% python3 -q
>>> import numpy as np
>>> from numpy import linalg as LA
>>> np.set_printoptions(precision=2, suppress=True, linewidth=120)
>>> def tidy(a):
...     return np.round(a, 2) + 0
... 
>>> K = np.load("sample11.npy")
>>> K
array([[1.  , 0.7 , 0.49],
       [0.7 , 1.  , 0.7 ],
       [0.49, 0.7 , 1.  ]])
>>> vals, vecs = LA.eig(K)
>>> tidy(np.sort(LA.eigvals(K.T)))
array([0.23, 0.51, 2.26])
>>> tidy(np.prod(vals))
np.float64(0.26)
>>> data = np.load("test0.npy")
>>> data
array([[4, 0, 0, 5],
       [0, 3, 5, 0],
       [0, 1, 3, 0],
       [5, 0, 0, 1]])
>>> rng = np.random.default_rng(9120)
>>> z = rng.permutation(4)
>>> other = data[:, z] * rng.choice([-1, 1], 4)
>>> other
array([[ 0, -5, -4,  0],
       [-5,  0,  0, -3],
       [-3,  0,  0, -1],
       [ 0, -1, -5,  0]])
>>> Uu, _, VT = LA.svd(data.T @ other)
>>> z
array([2, 3, 0, 1])
>>> np.allclose(other @ other.T, other.T @ other)
False
>>> tidy(np.abs(LA.eigvals(other)).max())
np.float64(6.84)
>>> (other - other.T) / 2
array([[ 0. ,  0. , -0.5,  0. ],
       [ 0. ,  0. ,  0. , -1. ],
       [ 0.5,  0. ,  0. ,  2. ],
       [ 0. ,  1. , -2. ,  0. ]])
>>> (other + other.T) / 2
array([[ 0. , -5. , -3.5,  0. ],
       [-5. ,  0. ,  0. , -2. ],
       [-3.5,  0. ,  0. , -3. ],
       [ 0. , -2. , -3. ,  0. ]])
>>> vals, vecs = LA.eig(data)
>>> tidy(np.sort(LA.eigvals(LA.inv(data))))
array([-0.37,  0.13,  0.19,  1.31])
>>> tidy(np.sort(LA.eigvals(data.T)))
array([-2.72,  0.76,  5.24,  7.72])
>>> tidy(np.sort(LA.eigvals(data @ data)))
array([ 0.58,  7.4 , 27.42, 59.6 ])
>>> x = np.array([2, 6, 2, 9])
>>> target = data @ x
>>> c, lr = np.zeros(4), 1 / LA.norm(data, 2) ** 2
>>> for i in range(200):
...     c -= lr * data.T @ (data @ c - target)
...     if i % 50 == 0: print(i, round(LA.norm(data @ c - target), 2))
... 
0 16.71
50 1.92
100 1.41
150 1.04
>>> tidy(LA.cond(data))
np.float64(12.75)
>>> tidy(c)
array([2.  , 4.88, 2.6 , 9.  ])
>>> M = np.load("w.npy")
>>> M
array([[ 0.7 ,  2.22,  1.2 ],
       [-1.  , -3.15,  0.1 ],
       [-1.3 , -3.87, -0.9 ],
       [-0.1 , -0.34,  1.5 ],
       [ 0.5 ,  1.34,  0.5 ],
       [ 0.8 ,  2.29, -0.3 ],
       [ 2.1 ,  6.12, -1.9 ],
       [ 1.1 ,  3.63, -0.9 ],
       [ 0.6 ,  1.94,  1.  ],
       [-0.5 , -1.4 , -0.9 ],
       [ 0.8 ,  2.56,  0.3 ],
       [-0.9 , -2.76, -0.8 ],
       [ 0.4 ,  1.32,  1.  ],
       [ 1.  ,  2.82,  1.1 ],
       [ 0.5 ,  1.36, -0.6 ],
       [ 1.1 ,  3.21,  1.1 ],
       [ 0.4 ,  1.24,  0.7 ]])
>>> tidy(M.mean(axis=0))
array([0.36, 1.09, 0.13])
>>> np.unravel_index(np.abs(M).argmax(), M.shape)
(np.int64(6), np.int64(1))
>>> np.count_nonzero(M)
np.int64(51)
>>> np.abs(M).max()
np.float64(6.12)
>>> tidy(M.sum(axis=0))
array([ 6.2 , 18.53,  2.2 ])
>>> z = M[:, 0] > np.median(M[:, 0])
>>> r0 = M[z].mean(axis=0) - M[~z].mean(axis=0)
>>> tidy(r0)
array([1.25, 3.79, 0.13])
>>> np.argsort(-np.abs(r0).round(6), kind="stable")
array([1, 0, 2])
>>> z.astype(int)
array([1, 0, 0, 0, 0, 1, 1, 1, 1, 0, 1, 0, 0, 1, 0, 1, 0])
>>> Uu, sv, VT = LA.svd(M)
>>> np.argmax(sv[:-1] / (sv[1:] + 1e-6)) + 1
np.int64(2)
>>> other = Uu[:, :2] @ np.diag(sv[:2]) @ VT[:2]
>>> tidy(LA.norm(M - other, 2)), tidy(sv[2])
(np.float64(0.19), np.float64(0.19))
>>> LA.matrix_rank(M, rtol=0.05)
np.int64(2)
>>> tidy(np.abs(M - other).max())
np.float64(0.1)
>>> m1 = np.load("a.npy")
>>> m1
array([[0.5, 0.5, 0. ],
       [0. , 0.5, 0.5],
       [0.5, 0. , 0.5]])
>>> np.sort(np.abs(np.fft.fft(m1[0]))), tidy(np.sort(LA.svd(m1, compute_uv=False)))
(array([0.5, 0.5, 1. ]), array([0.5, 0.5, 1. ]))
>>> (m1 @ m1)[0]
array([0.25, 0.5 , 0.25])
>>> E = np.load("block2.npy")
>>> tidy(E)
array([[-0.35, -0.8 ,  0.48],
       [ 0.46, -0.59, -0.66],
       [ 0.81,  0.  ,  0.58]])
>>> x = np.array([-1, 5, -4])
>>> target = E @ x
>>> tidy(target)
array([-5.6 , -0.81, -3.16])
>>> tidy(LA.solve(E, E[:, 1]))
array([0., 1., 0.])
>>> tidy(LA.solve(E.T, E[1]))
array([0., 1., 0.])
>>> tidy(LA.solve(E, -1 * target))
array([ 1., -5.,  4.])
>>> tidy(LA.solve(E, target))
array([-1.,  5., -4.])
>>> tidy(LA.norm(E, axis=0))
array([1., 1., 1.])
>>> tidy(LA.pinv(E))
array([[-0.35,  0.46,  0.81],
       [-0.8 , -0.59,  0.  ],
       [ 0.48, -0.66,  0.58]])
>>> tidy(LA.svd(E, compute_uv=False))
array([1., 1., 1.])
>>> J = np.load("x.npy")
>>> J
array([[ -5,  -2,   0],
       [ -3, -18, -12]])
>>> Uu, sv, VT = LA.svd(J, full_matrices=False)
>>> tidy(Uu.T @ Uu)
array([[1., 0.],
       [0., 1.]])
>>> tidy(np.cumsum(sv ** 2) / np.sum(sv ** 2))
array([0.95, 1.  ])
>>> tidy(Uu.T @ J @ VT.T)
array([[21.97,  0.  ],
       [ 0.  ,  4.82]])
>>> tidy(sv)
array([21.97,  4.82])
>>> other = J / np.sqrt((J ** 2).mean(axis=1, keepdims=True))
>>> LA.matrix_rank(J - J.mean(axis=1, keepdims=True))
np.int64(2)
>>> tidy(LA.norm(other, axis=1))
array([1.73, 1.73])
>>> tidy(other[1])
array([-0.24, -1.43, -0.95])
>>> A = np.loadtxt("mat.csv", delimiter=",")
>>> A
array([[2., 0., 0.],
       [0., 1., 2.],
       [0., 0., 1.]])
>>> P = np.triu(np.array([[3, 0, 0], [0, -2, 0], [3, 1, 2]]), 1) + np.eye(3)
>>> other = P @ A @ LA.inv(P)
>>> np.poly(other)
array([ 1., -4.,  5., -2.])
>>> other
array([[2., 0., 0.],
       [0., 1., 2.],
       [0., 0., 1.]])
>>> tidy(LA.det(other))
np.float64(2.0)
>>> np.trace(other), np.trace(A)
(np.float64(4.0), np.float64(4.0))
>>> vals, vecs = LA.eig(A)
>>> tidy(np.sort(LA.eigvals(A.T)))
array([1., 1., 2.])
>>> tidy(np.sort(LA.eigvals(LA.inv(A))))
array([0.5, 1. , 1. ])
>>> vals
array([2., 1., 1.])
>>> tidy(np.sort(LA.eigvals(A @ A)))
array([1., 1., 4.])
>>> np.prod(vals)
np.float64(2.0)
>>> x = np.array([-2, -2, -2])
>>> target = A @ x
>>> target
array([-4., -6., -2.])
>>> tidy(LA.solve(A.T, A[0]))
array([1., 0., 0.])
>>> tidy(LA.solve(A, target + A[:, 1]))
array([-2., -1., -2.])
>>> O, R = LA.qr(A)
>>> np.allclose(R.T @ R, A.T @ A)
True
>>> O.T @ O
array([[1., 0., 0.],
       [0., 1., 0.],
       [0., 0., 1.]])
>>> mat = np.loadtxt("data.csv", delimiter=",")
>>> mat
array([[ 3.04, -9.21, 14.09],
       [-0.6 ,  3.47, -5.09],
       [ 2.71, -4.4 ,  9.77],
       [ 1.92, -4.74,  7.94],
       [ 3.35, -9.07, 14.38],
       [ 4.78, -5.46, 14.1 ],
       [ 4.78, -7.22, 17.17],
       [ 2.66, -2.07,  6.62],
       [ 2.41,  0.79,  4.07],
       [-1.25, -1.59,  0.1 ],
       [-3.24, -0.25, -4.72],
       [ 1.81, -4.53,  7.57]])
>>> Xs = (mat - mat.mean(axis=0)) / mat.std(axis=0)
>>> np.argwhere(np.abs(Xs) > 2)
array([[10,  0]])
>>> c = LA.lstsq(np.delete(Xs, 1, axis=1), Xs[:, 1])[0]
>>> tidy(1 - np.var(Xs[:, 1] - np.delete(Xs, 1, axis=1) @ c))
np.float64(0.97)
>>> np.abs(c).argmax()
np.int64(1)
>>> P = mat @ LA.solve(mat.T @ mat, mat.T)
>>> tidy(P @ mat[:, 2])
array([14.09, -5.09,  9.77,  7.94, 14.38, 14.1 , 17.17,  6.62,  4.07,  0.1 , -4.72,  7.57])
>>> tidy(LA.eigvalsh(P))
array([0., 0., 0., 0., 0., 0., 0., 0., 0., 1., 1., 1.])
>>> other = np.c_[mat[:, :1] @ np.array([[2]]), np.array([1, 0, 0, 1, 1, 1, 0, 2, 0, 2, 2, 0])]
>>> other
array([[ 6.08,  1.  ],
       [-1.2 ,  0.  ],
       [ 5.42,  0.  ],
       [ 3.84,  1.  ],
       [ 6.7 ,  1.  ],
       [ 9.56,  1.  ],
       [ 9.56,  0.  ],
       [ 5.32,  2.  ],
       [ 4.82,  0.  ],
       [-2.5 ,  2.  ],
       [-6.48,  2.  ],
       [ 3.62,  0.  ]])
>>> tidy(LA.norm(other - mat @ LA.lstsq(mat, other)[0], axis=0))
array([0.  , 3.22])
>>> tidy(LA.lstsq(mat, other[:, 0])[0])
array([2., 0., 0.])
>>> w1 = np.array([[0, 1, 8], [-2, 0, 6]])
>>> c = np.array([2, 1, 2])
>>> H = np.maximum(other @ w1 + c, 0)
>>> LA.matrix_rank(H)
np.int64(3)
>>> tidy((H > 0).mean(axis=0))
array([0.42, 0.75, 0.75])
>>> (H > 0).astype(int)
array([[0, 1, 1],
       [1, 0, 0],
       [1, 1, 1],
       [0, 1, 1],
       [0, 1, 1],
       [0, 1, 1],
       [1, 1, 1],
       [0, 1, 1],
       [1, 1, 1],
       [0, 0, 0],
       [0, 0, 0],
       [1, 1, 1]])
>>> Z = np.array([[-2, 0, 0], [0, -2, -1], [-1, 2, 2]])
>>> w1 @ Z
array([[-8, 14, 15],
       [-2, 12, 12]])
>>> (H @ Z).round(6).argmax(axis=1)
array([2, 1, 2, 2, 2, 2, 2, 2, 2, 0, 0, 2])
